$ python3 -q
>>> import numpy as np
>>> from numpy import linalg as LA
>>> np.set_printoptions(precision=3, suppress=True, linewidth=120, legacy="1.25")
>>> def rd(a):
...     return np.round(a, 3) + 0
... 
>>> J = np.load("out10.npy")
>>> J
array([[0, 1, 1],
       [0, 0, 3],
       [0, 0, 0]])
>>> W = np.array([[0, 1, 0, -3], [3, -2, -3, 1], [0, 1, 1, -3]])
>>> coef = np.array([-3, 1, 2, -2])
>>> H = np.maximum(J @ W + coef, 0)
>>> H
array([[0, 0, 0, 0],
       [0, 4, 5, 0],
       [0, 1, 2, 0]])
>>> LA.matrix_rank(H)
2
>>> Z = np.array([[5, 4], [-6, 5], [3, 8], [7, -1]])
>>> (H @ Z).round(6).argmax(axis=1)
array([0, 1, 1])
>>> W @ Z
array([[-27,   8],
       [ 25, -23],
       [-24,  16]])
>>> A = np.load("mat.npy")
>>> A
array([[  9.292,  10.407, -12.076],
       [  8.855,   9.909, -11.551],
       [  6.909,   7.682,  -9.194],
       [  1.287,   1.169,  -2.033],
       [  0.491,   0.257,  -0.884],
       [  0.185,  -0.063,  -0.389],
       [  0.179,  -0.068,  -0.379],
       [  0.099,  -0.133,  -0.234],
       [  0.   ,  -0.013,   0.   ],
       [  0.   ,  -0.008,   0.   ],
       [ -0.023,   0.253,  -0.028],
       [ -0.026,   0.264,  -0.029],
       [ -0.043,   0.313,  -0.034],
       [ -0.165,   0.46 ,  -0.024],
       [ -0.827,   0.473,   0.272],
       [ -0.91 ,   0.451,   0.318],
       [ -0.97 ,   0.433,   0.353],
       [ -1.983,   0.008,   0.989],
       [ -2.942,  -0.511,   1.649],
       [ -3.33 ,  -0.74 ,   1.925],
       [ -4.387,  -1.4  ,   2.699],
       [ -5.404,  -2.071,   3.464],
       [ -9.155,  -4.737,   6.398]])
>>> Z = A[[2, 13]].astype(float)
>>> for _ in range(5):
...     z = LA.norm(A[:, None] - Z, axis=-1).argmin(axis=1)
...     Z = np.array([A[z == j].mean(axis=0) for j in range(2)])
... 
>>> print(z)
[0 0 0 1 1 1 1 1 1 1 1 1 1 1 1 1 1 1 1 1 1 1 1]
>>> np.bincount(z)
array([ 3, 20])
>>> rd(Z)
array([[  8.352,   9.333, -10.94 ],
       [ -1.396,  -0.283,   0.702]])
>>> gram = A.T @ A
>>> rd(LA.svd(A, compute_uv=False) ** 2)
array([1072.362,   33.652,    1.363])
>>> LA.matrix_rank(gram)
3
>>> rd(np.diag(gram))
array([372.883, 297.521, 436.974])
>>> t3 = np.stack([A, 2 * A, A[::-1]])
>>> (t3 @ A.T).shape
(3, 23, 23)
>>> LA.matrix_rank(t3.reshape(3, -1))
2
>>> gram = np.cov(A, rowvar=False)
>>> print(gram.shape)
(3, 3)
>>> rd(LA.eigvalsh(gram)[::-1])
array([47.816,  0.758,  0.062])
>>> np.argsort(-A.std(axis=0).round(6), kind="stable")
array([2, 0, 1])
>>> rd(np.corrcoef(A.T))
array([[ 1.   ,  0.952, -0.976],
       [ 0.952,  1.   , -0.992],
       [-0.976, -0.992,  1.   ]])
>>> rd(np.polyfit(A[:, 1], A[:, 0], 1))
array([ 1.107, -1.199])
>>> np.median(A, axis=0)
array([-0.026,  0.253, -0.024])
>>> np.argwhere(np.triu(np.abs(np.corrcoef(A.T)) > 0.8, 1))
array([[0, 1],
       [0, 2],
       [1, 2]])
>>> rd(A.std(axis=0))
array([4.025, 3.463, 4.282])
>>> out = np.array([[0, 1, 1, -2], [1, -2, 2, -3], [-2, 3, 3, -3], [-1, 3, 1, 3]])
>>> K = np.triu(out)
>>> K
array([[ 0,  1,  1, -2],
       [ 0, -2,  2, -3],
       [ 0,  0,  3, -3],
       [ 0,  0,  0,  3]])
>>> out = np.array([[0, 2, 1], [1, 3, 0], [1, -1, -3]])
>>> rd(np.einsum("ij->j", A))
array([ -2.868,  22.335, -18.788])
>>> LA.matrix_rank(np.vstack([A, out.T]))
3
>>> LA.matrix_rank(K, rtol=0.1)
3
>>> mat = np.load("case10.npy")
>>> mat
array([[3, 3],
       [3, 6]])
>>> x = np.ones(2)
>>> for _ in range(3):
...     x = mat @ x
...     x /= LA.norm(x)
...     print(round(x @ mat @ x, 3))
... 
7.846
7.854
7.854
>>> rd(LA.eigvalsh(mat)[-1])
7.854
